% python3 -q
>>> import numpy as np
>>> from numpy import linalg as LA
>>> np.set_printoptions(precision=2, suppress=True, linewidth=120)
>>> def rd(a):
...     return np.round(a, 2) + 0
... 
>>> Q, _ = LA.qr(np.array([[-1.3, 1.9, 1.2], [-1.1, 1.2, -0.9], [-2.0, 0.7, -0.4]]))
>>> V, _ = LA.qr(np.array([[1.7, 1.6, 0.3, 0.0, -0.4],
...     [-0.9, 0.8, 0.9, -1.2, -2.9],
...     [0.2, 0.2, -1.1, -0.3, -0.2],
...     [0.0, -0.2, -0.4, 0.6, -0.9],
...     [-0.5, 1.0, 0.7, 0.5, 1.1]]))
>>> s = 10 * 0.7 ** np.arange(3)
>>> arr = Q[:, :3] * s @ V[:3]
>>> print(rd(arr))
[[ 2.18  5.6   1.49 -3.62  2.03]
 [ 2.22  3.01 -4.61 -0.61  1.96]
 [ 8.54  1.16  0.07  1.76 -0.74]]
>>> U, s, Vt = LA.svd(arr, full_matrices=False)
>>> print((s > 1e-8).sum())
3
>>> print(rd(np.cumsum(s ** 2) / np.sum(s ** 2)))
[0.58 0.86 1.  ]
>>> print(rd(np.sqrt((s ** 2).sum())), rd(LA.norm(arr)))
13.15 13.15
>>> print(rd(U.T @ U))
[[1. 0. 0.]
 [0. 1. 0.]
 [0. 0. 1.]]
>>> print(rd(s))
[10.   7.   4.9]
>>> print(rd(s / s[0]))
[1.   0.7  0.49]
>>> print(U.shape, s.shape, Vt.shape)
(3, 3) (3,) (3, 5)
>>> B = np.array([[2, 3, -1], [-1, -3, 3]])
>>> Z = np.kron(B, arr)
>>> print(LA.matrix_rank(Z))
6
>>> print(Z.shape)
(6, 15)
>>> W0 = np.loadtxt("arr.csv", delimiter=",")
>>> print(W0)
[[ 24. -12.  18. -12.]
 [ 24. -12.  18. -12.]
 [ 16.  -8.  12.  -8.]
 [  8.  -4.   6.  -4.]]
>>> hat = np.triu(np.array([[0, 3, -2, -3], [3, 2, -2, 2], [3, -3, 1, 0], [2, 2, 0, -3]]), 1) + np.eye(4)
>>> B = hat @ W0 @ LA.inv(hat)
>>> print(hat @ W0 - W0 @ hat)
[[ 16. -80.  36.  88.]
 [-16. -64.  12. 104.]
 [  0. -48.  16.  64.]
 [  0. -24.   8.  32.]]
>>> print(rd(np.poly(B)))
[  1. -20.   0.   0.   0.]
>>> print(rd(LA.det(W0.T)))
0.0
>>> print(np.einsum("ij,ji->", W0, W0))
400.0
>>> print(np.einsum("ii->", W0))
20.0
>>> print(rd(LA.eigvals(W0).sum().real))
20.0
>>> U, s = LA.svd(W0)
Traceback (most recent call last):
  File "<python-input-31>", line 1, in <module>
    U, s = LA.svd(W0)
    ^^^^
ValueError: too many values to unpack (expected 2)
>>> U, s, Vt = LA.svd(W0, full_matrices=False)
>>> print(np.abs(U[:, 0]).round(6).argmax())
0
>>> print(rd(Vt @ Vt.T))
[[1. 0. 0. 0.]
 [0. 1. 0. 0.]
 [0. 0. 1. 0.]
 [0. 0. 0. 1.]]
>>> print(rd(s / s[0]))
[1. 0. 0. 0.]
>>> feats = np.load("w.npy")
>>> print(feats)
[[ 3  1  1  3 -3  1]
 [ 1  1 -1 -3 -3  2]
 [ 1  1 -1 -3 -3  2]
 [-3  3  2  0 -1  2]]
>>> print(np.abs(np.diag(LA.qr(feats)[1])) > 1e-9)
[ True  True  True False]
>>> try:
...     LA.inv(feats)
... except LA.LinAlgError as e:
...     print(repr(e))
... 
LinAlgError('Last 2 dimensions of the array must be square')
>>> print(rd(LA.norm(feats, 2) / LA.norm(feats)))
0.71
>>> print(LA.cond(feats) > 100)
True
>>> print(np.argsort(-LA.norm(feats, axis=0).round(6), kind="stable")[:3])
[4 3 0]
>>> print(rd(LA.norm(feats, 2)))
7.35
>>> print(rd(LA.norm(feats, axis=1)))
[5.48 5.   5.   5.2 ]
>>> print(rd(LA.norm(feats[2] - feats[1])))
0.0
>>> print(rd(LA.norm(feats[2], 1)), rd(LA.norm(feats[2], np.inf)))
11.0 3.0
>>> print(LA.norm(feats, axis=1).argmax())
0
>>> data = np.load("x.npy")
>>> print(data)
[[ 0  3  1 -3]
 [ 0  0 -2  0]
 [ 0  0  0 -2]
 [ 0  0  0  0]]
>>> # rows and columns are dependent
>>> print(np.unique(data.round(6), axis=0).shape)
(4, 4)
>>> print(rd(data @ LA.pinv(data) @ data))
[[ 0.  3.  1. -3.]
 [ 0.  0. -2.  0.]
 [ 0.  0.  0. -2.]
 [ 0.  0.  0.  0.]]
>>> print(rd(np.trace(LA.pinv(data) @ data)))
3.0
>>> print(np.abs(np.diag(LA.qr(data)[1])) > 1e-9)
[False False False False]
>>> U, s, Vt = LA.svd(data)
>>> print(np.argmax(s[:-1] / (s[1:] + 1e-6)) + 1)
3
>>> B = U[:, :3] @ np.diag(s[:3]) @ Vt[:3]
>>> print(rd(np.abs(data - B).max()))
0.0
>>> print(rd(LA.norm(data - B) / LA.norm(data)))
0.0
>>> rk = LA.matrix_rank(data)
>>> print(rk)
3
>>> ns = LA.svd(data)[2][rk:].T
>>> print(ns.shape)
(4, 1)
>>> print([int(LA.matrix_rank(np.delete(data, i, axis=0))) for i in range(4)])
[2, 2, 2, 3]
>>> print(LA.matrix_rank(data.T @ data), LA.matrix_rank(data @ data.T))
3 3
>>> U, s, Vt = LA.svd(data)
>>> V = Vt[:(s > 1e-8).sum()]
>>> rng = np.random.default_rng(55829)
>>> x = data[0] + 3 * data[3] + rng.integers(2) * np.eye(4)[0]
>>> print(x)
[ 1.  3.  1. -3.]
>>> print(LA.matrix_rank(np.vstack([data, x])))
4
>>> print(np.allclose(V.T @ V @ x, x))
False
>>> print(rd(LA.eigvals(data)))
[0. 0. 0. 0.]
>>> print(np.poly(data))
[1. 0. 0. 0. 0.]
>>> print(rd(LA.det(2 * data)), rd(LA.det(data)))
0.0 0.0
>>> print(np.einsum("ij,ji->", data, data))
0
>>> F = np.load("block0.npy")
>>> print(F)
[[117 120  69  48]
 [120 128  64  64]
 [ 69  64  50   8]
 [ 48  64   8  64]]
>>> # symmetric, so the eigenvalues are real
>>> vals, V = LA.eigh(F)
>>> print(rd(vals))
[  0.     0.    53.66 305.34]
>>> print(rd(V.T @ F @ V))
[[  0.     0.     0.     0.  ]
 [  0.     0.     0.     0.  ]
 [  0.     0.    53.66   0.  ]
 [  0.     0.     0.   305.34]]
>>> print(np.abs(V[:, -1]).round(6).argmax())
1
>>> print(rd(vals.sum()), np.trace(F))
359.0 359
>>> hat = np.triu(np.array([[1, -3, -3, 2], [-2, -1, -2, -2], [-3, 2, -1, 0], [-2, 3, 1, 3]]), 1) + np.eye(4)
>>> B = hat @ F @ LA.inv(hat)
>>> print(B)
[[ -354. -1390. -4099. -2112.]
 [ -114.  -470. -1334.  -792.]
 [   69.   271.   799.   412.]
 [   48.   208.   568.   384.]]
>>> print(rd(np.poly(B)))
[    1.  -359. 16385.     0.     0.]
>>> print(rd(LA.det(B)))
0.0
>>> print(np.trace(B), np.trace(F))
359.0 359
>>> Z = 10 * np.array([[0.9, 0.4, 0.8, -0.6], [0.0, -1.0, -0.7, -0.1]])
>>> idx = rng.integers(0, 2, 30)
>>> J = Z[idx] + rng.normal(size=(30, 4))
>>> print(rd(J))
[[  8.16   3.7    5.51  -7.14]
 [  8.94   2.9    7.44  -4.59]
 [  8.16   4.46   8.13  -6.9 ]
 [  0.35  -9.69  -6.95   0.31]
 [  0.16 -10.28  -4.26  -1.12]
 [ -0.95 -10.36  -6.68  -0.13]
 [  1.22 -10.72  -7.57  -0.76]
 [  7.45   4.79   7.6   -5.88]
 [  9.48   4.62   6.34  -3.78]
 [  7.27   3.78   7.29  -5.02]
 [ -0.07 -11.02  -8.17  -0.29]
 [ -0.1   -9.81  -5.76  -0.14]
 [  8.17   4.35   8.3   -5.92]
 [  8.73   2.26   7.45  -5.47]
 [ 10.53   3.15   7.53  -5.4 ]
 [  8.71   3.64   9.3   -5.99]
 [  9.24   5.24   6.93  -4.51]
 [  8.88   4.97   6.98  -6.62]
 [  8.02   4.07   8.71  -6.29]
 [  0.84  -9.92  -5.95  -1.36]
 [  6.54   6.46   8.53  -6.67]
 [ -0.69  -9.44  -7.71  -1.62]
 [  9.71   2.83   7.44  -7.1 ]
 [  7.88   3.56   6.49  -3.42]
 [  8.49   3.74   6.09  -3.63]
 [  9.42   4.04   7.05  -6.16]
 [  8.16   3.14   8.24  -5.85]
 [  0.9   -9.87  -6.14  -0.57]
 [  9.47   2.24   8.98  -6.76]
 [  7.75   5.12   6.39  -6.44]]
>>> dist = LA.norm(J[:, None] - J[None], axis=-1)
>>> print(rd(dist[:5, :5]))
[[ 0.    3.39  2.74 21.24 19.78]
 [ 3.39  0.    2.97 21.53 20.  ]
 [ 2.74  2.97  0.   23.25 21.63]
 [21.24 21.53 23.25  0.    3.11]
 [19.78 20.   21.63  3.11  0.  ]]
>>> print(np.flatnonzero(dist[4] < dist.mean() / 2))
[ 3  4  5  6 10 11 19 21 27]
>>> print((dist + 1e9 * np.eye(30)).round(6).argmin(axis=1))
[29 13 18 27 11 11 10 12 16  7  6 27 18  1 25 18  8 25 12 27  7  5 25 24 23 17 18 19 22 17]
>>> print(np.unravel_index(dist.round(6).argmax(), dist.shape))
(np.int64(10), np.int64(20))
>>> print(LA.matrix_rank(dist ** 2))
6
>>> print(dist.mean(axis=1).argmax())
10
>>> B = np.array([[1, 1], [2, -1], [1, -2]])
>>> Z = np.array([[3, 0, 2], [1, 2, 1]])
>>> M = B @ Z + 0.1 * rng.normal(size=(3, 3))
>>> print(rd(M))
[[ 4.14  2.06  2.99]
 [ 5.13 -1.79  2.78]
 [ 1.09 -3.84  0.13]]
>>> print(rd(np.abs(LA.svd(M)[2][-1])))
[0.52 0.14 0.84]
>>> print(round(np.log10(LA.cond(M))))
2
>>> print(LA.matrix_rank(M, rtol=0.1))
2
>>> x = np.array([3, -1, -1])
>>> h = np.maximum(M @ x, 0)
>>> print(rd(M * (h > 1e-9)[:, None]))
[[ 4.14  2.06  2.99]
 [ 5.13 -1.79  2.78]
 [ 1.09 -3.84  0.13]]
>>> print(rd(h))
[ 7.36 14.39  7.  ]
>>> print(rd(M.T @ h))
[111.81 -37.52  62.89]
>>> def softmax(z):
...     e = np.exp(z - z.max(axis=-1, keepdims=True))
...     return e / e.sum(axis=-1, keepdims=True)
... 
>>> print(rd(softmax(M[1])))
[0.91 0.   0.09]
>>> print(softmax(M).sum(axis=1))
[1. 1. 1.]
>>> print(rd(softmax(10 * M[1])))
[1. 0. 0.]
>>> print(rd(softmax(M[1] + 2)))
[0.91 0.   0.09]
>>> S = M @ M.T / np.sqrt(3)
>>> print(rd(softmax(S + np.triu(np.full(S.shape, -np.inf), 1))))
[[1.   0.   0.  ]
 [0.   1.   0.  ]
 [0.   0.14 0.86]]
>>> print(rd(softmax(S)[1] @ M))
[ 5.12 -1.79  2.78]
>>> print(rd(softmax(S)))
[[0.93 0.07 0.  ]
 [0.   1.   0.  ]
 [0.   0.14 0.86]]
>>> hat = np.triu(np.array([[-1, 7, -8], [-8, -5, -7], [-7, 1, -4]]), 1) + np.eye(3)
>>> B = hat @ M @ LA.inv(hat)
>>> print(rd(B))
[[   31.27  -198.63 -1118.79]
 [   -2.52    42.78   281.18]
 [    1.09   -11.49   -71.58]]
>>> print(rd(LA.matrix_power(M, 2)))
[[ 30.92  -6.68  18.48]
 [ 15.06   3.07  10.72]
 [-15.04   8.64  -7.39]]
>>> print(rd(M @ M))
[[ 30.92  -6.68  18.48]
 [ 15.06   3.07  10.72]
 [-15.04   8.64  -7.39]]
>>> print(np.allclose(M, M.T))
False
>>> print(rd(LA.det(M)))
-4.96
>>> LA.determinant(M)
Traceback (most recent call last):
  File "<python-input-130>", line 1, in <module>
    LA.determinant(M)
    ^^^^^^^^^^^^^^
AttributeError: module 'numpy.linalg' has no attribute 'determinant'
>>> print(rd((M + M.T) / 2))
[[ 4.14  3.59  2.04]
 [ 3.59 -1.79 -0.53]
 [ 2.04 -0.53  0.13]]
>>> M.inv()
Traceback (most recent call last):
  File "<python-input-132>", line 1, in <module>
    M.inv()
    ^^^^^
AttributeError: 'numpy.ndarray' object has no attribute 'inv'
>>> print(np.allclose(M @ M.T, M.T @ M))
False
>>> print(rd(np.sort(np.abs(LA.eigvals(M)))))
[0.45 2.48 4.5 ]
>>> print(rd((M - M.T) / 2))
[[ 0.   -1.53  0.95]
 [ 1.53  0.    3.31]
 [-0.95 -3.31  0.  ]]
>>> theta = np.deg2rad(56)
>>> mat = np.eye(4)
>>> mat[np.ix_([3, 2], [3, 2])] = [[np.cos(theta), -np.sin(theta)], [np.sin(theta), np.cos(theta)]]
>>> print(rd(mat))
[[ 1.    0.    0.    0.  ]
 [ 0.    1.    0.    0.  ]
 [ 0.    0.    0.56  0.83]
 [ 0.    0.   -0.83  0.56]]
>>> gram = mat.T @ mat
>>> print(rd(LA.eigvalsh(gram)[::-1]))
[1. 1. 1. 1.]
>>> print((mat @ mat.T).shape)
(4, 4)
>>> B = LA.inv(mat)
>>> print(rd(mat @ B))
[[1. 0. 0. 0.]
 [0. 1. 0. 0.]
 [0. 0. 1. 0.]
 [0. 0. 0. 1.]]
>>> print(rd(LA.cond(mat)))
1.0
>>> print(rd(B))
[[ 1.    0.    0.    0.  ]
 [ 0.    1.    0.    0.  ]
 [ 0.    0.    0.56 -0.83]
 [ 0.    0.    0.83  0.56]]
>>> x = np.array([1, 2, 0, 2])
>>> print(4 - LA.matrix_rank(mat - np.eye(4), tol=1e-8))
2
>>> print(rd(LA.inv(mat)))
[[ 1.    0.    0.    0.  ]
 [ 0.    1.    0.    0.  ]
 [ 0.    0.    0.56 -0.83]
 [ 0.    0.    0.83  0.56]]
>>> print([p for p in range(1, 25) if np.allclose(LA.matrix_power(mat, p), np.eye(4))])
[]
>>> print(rd(LA.det(mat)))
1.0
>>> print(rd(LA.norm(mat, 1)), rd(LA.norm(mat, np.inf)))
1.39 1.39
>>> print(rd(LA.norm(mat) ** 2 / LA.norm(mat, 2) ** 2))
4.0
>>> print(rd(LA.norm(mat, axis=0)))
[1. 1. 1. 1.]
>>> print(rd(LA.norm(mat, axis=1)))
[1. 1. 1. 1.]
>>> print(rd(LA.norm(mat[2], 1)), rd(LA.norm(mat[2], np.inf)))
1.39 0.83
>>> print(mat[2] @ mat[0])
0.0
